$ ipython --no-banner

In [1]: import numpy as np

In [2]: from numpy import linalg as LA

In [3]: np.set_printoptions(precision=4, suppress=True, linewidth=200, legacy="1.25")

In [4]: tidy = lambda a: np.round(a, 4) + 0

In [5]: m1 = np.load("m.npy")

In [6]: m1
Out[6]: 
array([[ 5,  0,  0,  0],
       [-4,  1,  0,  0],
       [-6,  5,  9,  0],
       [-1, -7,  5,  9]])

In [7]: other = m1[0, 0] * m1[1:] - np.outer(m1[1:, 0], m1[0])

In [8]: other
Out[8]: 
array([[  0,   5,   0,   0],
       [  0,  25,  45,   0],
       [  0, -35,  25,  45]])

In [9]: m1[:, 0] / m1[0, 0]
Out[9]: array([ 1. , -0.8, -1.2, -0.2])

In [10]: LA.matrix_rank(other), LA.matrix_rank(m1)
Out[10]: (3, 4)

In [11]: W0 = np.load("sample4.npy")

In [12]: tidy(W0)
Out[12]: 
array([[-0.3993, -0.5789, -0.1807],
       [ 0.1426, -0.2268,  0.2589],
       [-0.0285, -0.1725, -0.279 ],
       [ 0.0285,  0.4216, -0.5458],
       [ 0.2567, -0.3149,  0.0052],
       [-0.7702,  0.2287,  0.0831],
       [ 0.0856, -0.3851, -0.2   ],
       [-0.0856, -0.2997, -0.2031],
       [-0.0856, -0.0196, -0.6127],
       [ 0.3708,  0.1262, -0.2469]])

In [13]: np.abs(m1).max()
Out[13]: 9

In [14]: m1[:, 4]
IndexError: index 4 is out of bounds for axis 1 with size 4


In [15]: m1[4]
IndexError: index 4 is out of bounds for axis 0 with size 4


In [16]: np.count_nonzero(m1)
Out[16]: 10

In [17]: m1.sum(axis=1)
Out[17]: array([ 5, -3,  8,  6])

In [18]: m1.mean(axis=0)
Out[18]: array([-1.5 , -0.25,  3.5 ,  2.25])

In [19]: f, v = W0[8], W0[9]

In [20]: tidy(f @ f)
Out[20]: 0.3831

In [21]: tidy(f @ v)
Out[21]: 0.1171

In [22]: p = (f @ v) / (f @ f) * f

In [23]: tidy((v - p) @ f)
Out[23]: 0.0

In [24]: LA.matrix_rank(np.outer(f, v))
Out[24]: 1

In [25]: tidy(p)
Out[25]: array([-0.0261, -0.006 , -0.1872])

In [26]: T = np.stack([W0, 5 * W0, W0[::-1]])

In [27]: tidy(np.einsum("bij,cij->bc", T, T))
Out[27]: 
array([[ 3.    , 15.    , -1.1043],
       [15.    , 75.    , -5.5217],
       [-1.1043, -5.5217,  3.    ]])

In [28]: other = np.array([[-8, -6, -1, 3, 0, 0, 9],
    ...:     [8, 9, -6, -7, 8, -6, 7],
    ...:     [-9, 1, 1, -5, 4, -1, -1],
    ...:     [-6, 9, 9, 1, 4, 1, 0],
    ...:     [8, 3, -5, 3, 1, -5, 6],
    ...:     [9, 9, 7, 7, 7, -8, 9],
    ...:     [-7, -5, 5, 5, 2, -2, -9]])

In [29]: other[-1] = other[0]

In [30]: X = other + 0.02 * np.eye(7)

In [31]: X
Out[31]: 
array([[-7.98, -6.  , -1.  ,  3.  ,  0.  ,  0.  ,  9.  ],
       [ 8.  ,  9.02, -6.  , -7.  ,  8.  , -6.  ,  7.  ],
       [-9.  ,  1.  ,  1.02, -5.  ,  4.  , -1.  , -1.  ],
       [-6.  ,  9.  ,  9.  ,  1.02,  4.  ,  1.  ,  0.  ],
       [ 8.  ,  3.  , -5.  ,  3.  ,  1.02, -5.  ,  6.  ],
       [ 9.  ,  9.  ,  7.  ,  7.  ,  7.  , -7.98,  9.  ],
       [-8.  , -6.  , -1.  ,  3.  ,  0.  ,  0.  ,  9.02]])

In [32]: tidy(LA.svd(X, compute_uv=False))
Out[32]: array([28.3331, 19.3894, 17.9556, 14.3111,  3.7144,  2.5459,  0.0034])

In [33]: LA.matrix_rank(X)
Out[33]: 7

In [34]: np.unravel_index(np.abs(X).argmax(), X.shape)
Out[34]: (1, 1)

In [35]: tidy(LA.norm(X))
Out[35]: 41.5476

In [36]: X[:, 7]
IndexError: index 7 is out of bounds for axis 1 with size 7


In [37]: tidy(X.sum(axis=0))
Out[37]: array([ -5.98,  19.02,   4.02,   5.02,  24.02, -18.98,  39.02])

In [38]: rng = np.random.default_rng(52)

In [39]: other = X + rng.integers(-2, 3, (7, 6)) @ rng.integers(-2, 3, (6, 7))

In [40]: tidy(other)
Out[40]: 
array([[ -8.98,  -4.  ,  -6.  ,   6.  ,  -3.  ,  -2.  ,   5.  ],
       [  2.  ,   7.02,  -9.  , -12.  ,   0.  ,  -3.  ,  11.  ],
       [ -7.  ,   1.  ,   3.02,  -6.  ,  -2.  ,   3.  ,  -3.  ],
       [-14.  ,  13.  ,  -5.  ,   7.02,  -2.  ,  -5.  , -10.  ],
       [ 11.  ,  -6.  ,   3.  ,  -3.  ,   1.02,  -2.  ,  19.  ],
       [  5.  ,   9.  ,   7.  ,   3.  ,   1.  ,  -3.98,   9.  ],
       [-10.  , -12.  ,  -6.  ,   4.  ,  -5.  ,   1.  ,   7.02]])

In [41]: tidy(LA.svd(other - X, compute_uv=False))
Out[41]: array([29.4024, 17.9469,  8.9996,  7.0655,  3.0499,  1.0899,  0.    ])

In [42]: np.count_nonzero(other)
Out[42]: 48

In [43]: LA.matrix_rank(other)
Out[43]: 7

In [44]: tidy(other.sum(axis=1))
Out[44]: array([-12.98,  -3.98, -10.98, -15.98,  23.02,  30.02, -20.98])

In [45]: LA.rank(other)
AttributeError: module 'numpy.linalg' has no attribute 'rank'


In [46]: other[:, 7]
IndexError: index 7 is out of bounds for axis 1 with size 7


In [47]: other[7]
IndexError: index 7 is out of bounds for axis 0 with size 7


In [48]: LA.cond(X) > 100
Out[48]: True

In [49]: tidy(LA.norm(X, 2) / LA.norm(X))
Out[49]: 0.6819

In [50]: E = np.load("case4.npy")

In [51]: E
Out[51]: 
array([[-1.,  1.,  0.,  0.,  0.],
       [ 0., -1.,  1.,  0.,  0.],
       [ 0.,  0., -1.,  1.,  0.],
       [ 0.,  0.,  0., -1.,  1.],
       [ 0.,  0.,  0.,  0., -1.]])

In [52]: other = np.array([[3, 5, 3], [5, 5, 5], [0, 0, 1], [3, 1, 2], [5, 2, 1]])

In [53]: LA.matrix_rank(E @ other)
Out[53]: 3

In [54]: E @ other
Out[54]: 
array([[ 2.,  0.,  2.],
       [-5., -5., -4.],
       [ 3.,  1.,  1.],
       [ 2.,  1., -1.],
       [-5., -2., -1.]])

In [55]: F = np.loadtxt("run3.csv", delimiter=",")

In [56]: F
Out[56]: 
array([[-2., -2., -2.,  1., -1.,  0.,  0.,  0.],
       [ 0.,  2.,  1.,  0.,  0., -1., -1.,  1.],
       [ 0.,  0., -1.,  2.,  1.,  2.,  0.,  2.],
       [ 0.,  0.,  0., -2., -1.,  1.,  2., -2.],
       [ 0.,  0.,  0.,  0.,  1., -1.,  2.,  1.],
       [ 0.,  0.,  0.,  0.,  0., -1.,  2., -1.],
       [ 0.,  0.,  0.,  0.,  0.,  0., -2.,  0.],
       [ 0.,  0.,  0.,  0.,  0.,  0.,  0.,  1.]])

In [57]: labels = rng.permutation(8)

In [58]: other = F[:, labels] * rng.choice([-1, 1], 8)

In [59]: other
Out[59]: 
array([[ 0., -2.,  1., -2., -0.,  0., -2., -1.],
       [ 1.,  0.,  0.,  2.,  1., -1.,  1.,  0.],
       [ 2.,  0.,  2.,  0., -2.,  0., -1.,  1.],
       [-2.,  0., -2.,  0., -1.,  2.,  0., -1.],
       [ 1.,  0.,  0.,  0.,  1.,  2.,  0.,  1.],
       [-1.,  0.,  0.,  0.,  1.,  2.,  0.,  0.],
       [ 0.,  0.,  0.,  0., -0., -2.,  0.,  0.],
       [ 1.,  0.,  0.,  0., -0.,  0.,  0.,  0.]])

In [60]: Uu, _, Vt = LA.svd(F.T @ other)

In [61]: tidy(Uu @ Vt)
Out[61]: 
array([[ 0.,  1.,  0.,  0.,  0.,  0.,  0.,  0.],
       [ 0.,  0.,  0.,  1.,  0.,  0.,  0.,  0.],
       [ 0.,  0.,  0.,  0.,  0.,  0.,  1.,  0.],
       [ 0.,  0.,  1.,  0.,  0.,  0.,  0.,  0.],
       [ 0.,  0.,  0.,  0.,  0.,  0.,  0.,  1.],
       [ 0.,  0.,  0.,  0., -1.,  0.,  0.,  0.],
       [ 0.,  0.,  0.,  0.,  0.,  1.,  0.,  0.],
       [ 1.,  0.,  0.,  0.,  0.,  0.,  0.,  0.]])

In [62]: tidy(LA.lstsq(F, other)[0])
Out[62]: 
array([[ 0.,  1.,  0.,  0.,  0.,  0.,  0.,  0.],
       [ 0.,  0.,  0.,  1.,  0.,  0.,  0.,  0.],
       [ 0.,  0.,  0.,  0.,  0.,  0.,  1.,  0.],
       [ 0.,  0.,  1.,  0.,  0.,  0.,  0.,  0.],
       [ 0.,  0.,  0.,  0.,  0.,  0.,  0.,  1.],
       [ 0.,  0.,  0.,  0., -1.,  0.,  0.,  0.],
       [ 0.,  0.,  0.,  0.,  0.,  1.,  0.,  0.],
       [ 1.,  0.,  0.,  0.,  0.,  0.,  0.,  0.]])
